$ python -q
>>> import numpy as np
>>> from numpy import linalg as LA
>>> np.set_printoptions(suppress=True, linewidth=200)
>>> rd = lambda a: np.round(a, 2) + 0
>>> data = np.loadtxt("a.csv", delimiter=",")
>>> rd(data)
array([[ 0.76,  0.53,  0.73, -0.58, -0.72],
       [ 0.53,  2.15, -0.11, -0.3 ,  0.27],
       [ 0.73, -0.11,  2.75,  0.23,  0.23],
       [-0.58, -0.3 ,  0.23,  2.59, -0.12],
       [-0.72,  0.27,  0.23, -0.12,  2.75]])
>>> rk = LA.matrix_rank(data)
>>> rk
np.int64(4)
>>> ns = LA.svd(data)[2][rk:].T
>>> LA.matrix_rank(data.T @ data), LA.matrix_rank(data @ data.T)
(np.int64(4), np.int64(4))
>>> [int(LA.matrix_rank(data[:, :j + 1])) for j in range(5)]
[1, 2, 3, 4, 4]
>>> evals, evecs = LA.eigh(data)
>>> np.unique(evals.round(6) + 0, return_counts=True)[1]
array([1, 1, 3])
>>> rd(LA.eigvalsh(data + -1 * np.eye(5)))
array([-1.,  1.,  2.,  2.,  2.])
>>> (evals > 1e-8).sum(), (evals < -1e-8).sum()
(np.int64(4), np.int64(0))
>>> rd(LA.eigvalsh(data @ data))
array([0., 4., 9., 9., 9.])
>>> U, s, Vh = LA.svd(data)
>>> np.argmax(s[:-1] / (s[1:] + 1e-6)) + 1
np.int64(4)
>>> other = U[:, :4] @ np.diag(s[:4]) @ Vh[:4]
>>> rd(other)
array([[ 0.76,  0.53,  0.73, -0.58, -0.72],
       [ 0.53,  2.15, -0.11, -0.3 ,  0.27],
       [ 0.73, -0.11,  2.75,  0.23,  0.23],
       [-0.58, -0.3 ,  0.23,  2.59, -0.12],
       [-0.72,  0.27,  0.23, -0.12,  2.75]])
>>> LA.matrix_rank(other)
np.int64(4)
>>> LA.matrix_rank(data, rtol=0.05)
np.int64(4)
>>> rd(np.abs(data - other).max())
np.float64(0.0)
>>> rd(LA.norm(data - other, 2)), rd(s[4])
(np.float64(0.0), np.float64(0.0))
>>> LA.cond(other) > 100
np.True_
>>> mat = np.load("w.npy")
>>> mat
array([[-1.97,  1.58,  2.22],
       [ 1.02, -1.72, -3.87],
       [-3.66,  1.98,  2.87],
       [-4.55,  1.19, -0.3 ],
       [-3.87,  0.14, -0.03],
       [-4.59,  1.82,  2.23],
       [-3.41, -0.69, -5.15],
       [-0.53,  1.44,  3.61],
       [-0.08, -1.57, -5.68],
       [ 3.45, -1.  ,  2.43],
       [ 5.34, -0.06,  6.48],
       [-2.54,  1.94,  4.19],
       [-6.69, -0.27, -7.03],
       [-3.44, -1.04, -6.31],
       [-2.5 , -0.29, -2.87],
       [-0.98, -1.4 , -4.87],
       [-4.41, -0.29, -5.74],
       [ 1.2 , -1.4 , -2.38]])
>>> Xc = mat - mat.mean(axis=0)
>>> U, s, Vh = LA.svd(Xc, full_matrices=False)
>>> rd(s)
array([18.86, 11.86,  1.15])
>>> rd(np.abs(Vh[-1]))
array([0.3 , 0.91, 0.28])
>>> (np.sign(U[:, 0]) == np.sign(U[0, 0])).astype(int)
array([1, 0, 1, 0, 1, 1, 0, 1, 0, 1, 1, 1, 0, 0, 0, 0, 0, 0])
